In [1]: import numpy as np

In [2]: np.set_printoptions(precision=2, suppress=True, linewidth=120, floatmode="fixed")

In [3]: m1 = np.load("test7.npy")

In [4]: print(m1)
[[1.00 0.00 0.00 0.00 0.00]
 [0.00 0.50 0.00 0.00 0.50]
 [0.00 0.00 0.50 0.50 0.00]
 [0.00 0.25 0.25 0.25 0.25]
 [0.00 0.00 0.00 0.00 1.00]]

In [5]: U, s, Vt = np.linalg.svd(m1)

In [6]: V = Vt[:(s > 1e-8).sum()]

In [7]: rng = np.random.default_rng(62)

In [8]: x = m1[4] + -1 * m1[2] + rng.integers(2) * np.eye(5)[3]

In [9]: print(x)
[ 0.00  0.00 -0.50 -0.50  1.00]

In [10]: print(np.allclose(V.T @ V @ x, x))
True

In [11]: rank = np.linalg.matrix_rank(m1)

In [12]: print(rank)
4

In [13]: N = np.linalg.svd(m1)[2][rank:].T

In [14]: print(np.round(N[:, 0] / N[np.abs(N[:, 0]).round(6).argmax(), 0], 2) + 0)
[ 0.00  0.00  1.00 -1.00  0.00]

In [15]: print(np.linalg.matrix_rank(m1.T @ m1), np.linalg.matrix_rank(m1 @ m1.T))
4 4

In [16]: print([int(np.linalg.matrix_rank(m1[:, :j + 1])) for j in range(5)])
[1, 2, 3, 3, 4]

In [17]: print(np.round(m1 @ N, 2) + 0)
[[0.00]
 [0.00]
 [0.00]
 [0.00]
 [0.00]]

In [18]: print((np.linalg.matrix_power((m1 != 0) + (m1.T != 0) + np.eye(5), 5) > 0).astype(int))
[[1 0 0 0 0]
 [0 1 1 1 1]
 [0 1 1 1 1]
 [0 1 1 1 1]
 [0 1 1 1 1]]

In [19]: print(np.sort(np.linalg.eigvals(m1).real))
[0.00 0.50 0.75 1.00 1.00]

In [20]: print(m1 @ m1)
[[1.00 0.00 0.00 0.00 0.00]
 [0.00 0.25 0.00 0.00 0.75]
 [0.00 0.12 0.38 0.38 0.12]
 [0.00 0.19 0.19 0.19 0.44]
 [0.00 0.00 0.00 0.00 1.00]]

In [21]: print(np.flatnonzero(np.linalg.matrix_power((m1 != 0) + (m1.T != 0) + np.eye(5), 5)[2]))
[1 2 3 4]

In [22]: data = np.array([[-3.98, -7.94, 5.17],
    ...:     [3.88, 8.1, -4.94],
    ...:     [12.06, 23.97, -14.94],
    ...:     [4.05, 7.95, -5.02],
    ...:     [4.04, 8.19, -4.95]])

In [23]: out = np.c_[data[:, :1] @ np.array([[3]]), np.array([5, 2, 3, 0, 4])]

In [24]: print(out)
[[-11.94   5.00]
 [ 11.64   2.00]
 [ 36.18   3.00]
 [ 12.15   0.00]
 [ 12.12   4.00]]

In [25]: print(np.round(np.linalg.lstsq(data, out[:, 0])[0], 2) + 0)
[3.00 0.00 0.00]

In [26]: print(np.linalg.matrix_rank(out))
2

In [27]: print(np.round(np.linalg.norm(out - data @ np.linalg.lstsq(data, out)[0], axis=0), 2) + 0)
[0.00 0.34]

In [28]: hat = data @ np.linalg.solve(data.T @ data, data.T)

In [29]: print(round(np.trace(hat), 2))
3.0

In [30]: print(hat @ data[:, 0])
[-3.98  3.88 12.06  4.05  4.04]

In [31]: print(np.diag(hat))
[0.84 0.82 0.80 0.19 0.35]

In [32]: O, V = np.linalg.qr(data[:, :1])[0], np.linalg.qr(data[:, 1:])[0]

In [33]: s = np.linalg.svd(O.T @ V, compute_uv=False)

In [34]: print(s)
[1.00]

In [35]: E = np.load("dump.npy")

In [36]: print(E)
[[ 1.30  0.70  0.80  0.20]
 [-0.90  1.40 -1.20 -0.70]
 [-1.10 -1.10  0.60 -1.30]
 [ 0.20 -0.70 -1.20 -0.50]]

In [37]: r0 = np.array([2, -1, -2, 2])

In [38]: out = E + np.outer(r0, np.eye(4)[3])

In [39]: print(round(float(np.linalg.det(out) / np.linalg.det(E)), 2), round(1 + np.linalg.solve(E, r0)[3], 2))
0.41 0.41

In [40]: print(np.linalg.matrix_rank(out - E))
1

In [41]: print(out)
[[ 1.30  0.70  0.80  2.20]
 [-0.90  1.40 -1.20 -1.70]
 [-1.10 -1.10  0.60 -3.30]
 [ 0.20 -0.70 -1.20  1.50]]

In [42]: out = np.array([[5, -1], [-2, -3], [5, 4], [0, -4]])

In [43]: print(np.einsum("ik,kj->ij", E, out))
[[  9.10  -1.00]
 [-13.30  -5.30]
 [ -0.30  12.00]
 [ -3.60  -0.90]]

In [44]: print(np.vstack([E, out.T]).shape)
(6, 4)

In [45]: print(np.einsum("ij->j", E))
[-0.50  0.30 -1.00 -2.30]

In [46]: print(np.linalg.matrix_rank(E @ out))
2

In [47]: print(np.einsum("ij,ij->i", E, E))
[2.86 4.70 4.47 2.22]

In [48]: print(out.T @ E.T)
[[  9.10 -13.30  -0.30  -3.60]
 [ -1.00  -5.30  12.00  -0.90]]

In [49]: print(E @ out)
[[  9.10  -1.00]
 [-13.30  -5.30]
 [ -0.30  12.00]
 [ -3.60  -0.90]]

In [50]: hat = np.triu(np.array([[-1, 2, 0, -2], [0, 2, -1, -2], [-1, 0, -1, -2], [3, -3, 0, -2]]), 1) + np.eye(4)

In [51]: out = hat @ E @ np.linalg.inv(hat)

In [52]: print(np.linalg.matrix_rank(out))
4

In [53]: print(out)
[[-0.90  6.70  7.50 26.40]
 [-0.20  4.30  4.90 19.60]
 [-1.50  3.30  6.30 15.90]
 [ 0.20 -1.10 -2.30 -6.90]]

In [54]: print(round(np.trace(out), 2), np.round(np.trace(E), 2))
2.8 2.8

In [55]: t = np.sort(rng.uniform(-2, 2, 19))

In [56]: X = np.c_[t, t ** 2, t ** 3] @ np.array([[2, 5, 1], [6, 3, 9], [5, 2, 8]])

In [57]: print(X)
[[-16.95 -12.62 -25.11]
 [ -6.84  -7.75  -8.98]
 [ -1.88  -4.76  -1.29]
 [ -1.32  -4.30  -0.45]
 [ -0.43  -3.30   0.74]
 [ -0.26  -2.98   0.92]
 [ -0.20  -1.17   0.23]
 [ -0.20  -1.07   0.17]
 [  0.13   0.28   0.08]
 [  3.50   3.80   4.26]
 [  3.77   4.00   4.63]
 [  7.44   6.58   9.84]
 [ 12.74   9.85  17.62]
 [ 16.89  12.23  23.79]
 [ 24.02  16.12  34.53]
 [ 24.07  16.15  34.61]
 [ 24.91  16.60  35.88]
 [ 33.15  20.88  48.41]
 [ 45.59  27.14  67.45]]

In [58]: print(np.abs(np.linalg.svd(X)[2][-1]))
[0.85 0.21 0.49]

In [59]: print(round(np.linalg.norm(X, 2) / np.linalg.norm(X), 2))
1.0

In [60]: print(np.linalg.matrix_rank(X, rtol=0.1))
1

In [61]: print(round(np.log10(np.linalg.cond(X))))
2
